In [1]: import numpy as np

In [2]: import numpy.linalg as la

In [3]: np.set_printoptions(precision=3, suppress=True, linewidth=120, floatmode="fixed")

In [4]: K = np.array([[0, 0, 0], [1, 0, 0], [0, 2, 0]])

In [5]: P = np.triu(np.array([[1, 5, 2], [-1, -2, 1], [4, -3, -3]]), 1) + np.eye(3)

In [6]: other = P @ K @ la.inv(P)

In [7]: la.matrix_rank(other)
Out[7]: np.int64(2)

In [8]: P @ K - K @ P
Out[8]: 
array([[ 5.000,  4.000,  0.000],
       [ 0.000, -3.000, -2.000],
       [ 0.000,  0.000, -2.000]])

In [9]: round(float(la.det(other)), 3)
Out[9]: 0.0

In [10]: t = np.radians(180)

In [11]: r_ = np.eye(3)

In [12]: r_[2, 2] = r_[0, 0] = np.cos(t)

In [13]: r_[2, 0], r_[0, 2] = -np.sin(t), np.sin(t)

In [14]: r_.round(3) + 0
Out[14]: 
array([[-1.000,  0.000,  0.000],
       [ 0.000,  1.000,  0.000],
       [ 0.000,  0.000, -1.000]])

In [15]: other = K @ r_.T

In [16]: other.round(3) + 0
Out[16]: 
array([[ 0.000,  0.000,  0.000],
       [-1.000,  0.000,  0.000],
       [ 0.000,  2.000,  0.000]])

In [17]: np.allclose(K @ K.T, other @ other.T)
Out[17]: True

In [18]: la.svd(K, compute_uv=False), la.svd(other, compute_uv=False)
Out[18]: (array([2.000, 1.000, 0.000]), array([2.000, 1.000, 0.000]))

In [19]: np.round(np.abs(other - K).max(axis=0), 3) + 0
Out[19]: array([2.000, 0.000, 0.000])

In [20]: round(float(la.det(r_)), 3), np.trace(r_)
Out[20]: (1.0, np.float64(-1.0))
